$ python3 -q
>>> import numpy as np
>>> from numpy import linalg as LA
>>> np.set_printoptions(suppress=True, linewidth=160)
>>> def tidy(a):
...     return np.round(a, 3) + 0
... 
>>> mat = np.array([[0, 0, 0, 0, 0, 1],
...     [0, 0, 0, 1, 1, 0],
...     [0, 0, 0, 1, 1, 0],
...     [0, 1, 1, 0, 1, 0],
...     [0, 1, 1, 1, 0, 0],
...     [1, 0, 0, 0, 0, 0]])
>>> U, sig, vt = LA.svd(mat)
>>> V = vt[:(sig > 1e-8).sum()]
>>> rng = np.random.default_rng(91788)
>>> x0 = mat[1] + 4 * mat[2] + rng.integers(2) * np.eye(6)[1]
>>> print(x0)
[0. 0. 0. 5. 5. 0.]
>>> tidy(np.diag(V.T @ V))
array([1. , 0.5, 0.5, 1. , 1. , 1. ])
>>> np.allclose(V.T @ V @ x0, x0)
True
>>> F = np.load("data.npy")
>>> F
array([[-0.7  ,  0.9  ,  0.6  ,  1.   , -0.6  , -0.9  , -0.8  , -0.2  , -0.6  ,  0.   ],
       [ 0.312,  1.185, -0.996,  1.132,  1.508, -0.401,  1.803, -0.179, -0.302, -0.528],
       [ 0.3  ,  1.2  , -1.   ,  1.1  ,  1.5  , -0.4  ,  1.8  , -0.2  , -0.3  , -0.5  ]])
>>> gram = F.T @ F
>>> tidy(np.trace(gram)), tidy((F ** 2).sum())
(np.float64(24.503), np.float64(24.503))
>>> print(tidy(LA.eigvalsh(gram)[::-1]))
[19.652  4.85   0.001  0.     0.     0.     0.     0.     0.     0.   ]
>>> np.argsort(-LA.norm(F, axis=0).round(6), kind="stable")[:3]
array([6, 4, 1])
>>> print(tidy(LA.norm(F, 2) / LA.norm(F)))
0.896
>>> LA.matrix_rank(F, rtol=0.1)
np.int64(2)
>>> arr = np.load("x.npy")
>>> arr
array([[-1.,  0.,  0.,  0.,  0.],
       [ 0.,  3., -2., -4.,  2.],
       [ 0., -2.,  0.,  2., -1.],
       [ 0., -4.,  2.,  3., -2.],
       [ 0.,  2., -1., -2.,  0.]])
>>> proj = np.triu(np.array([[3, 1, 2, 0, 2],
...     [3, 3, 0, 1, 2],
...     [0, 2, 2, 0, 1],
...     [1, 0, 3, 0, 1],
...     [1, 1, 2, 2, 1]]), 1) + np.eye(5)
>>> Y = proj @ arr @ LA.inv(proj)
>>> tidy(LA.det(Y))
np.float64(9.0)
>>> LA.matrix_rank(Y)
np.int64(5)
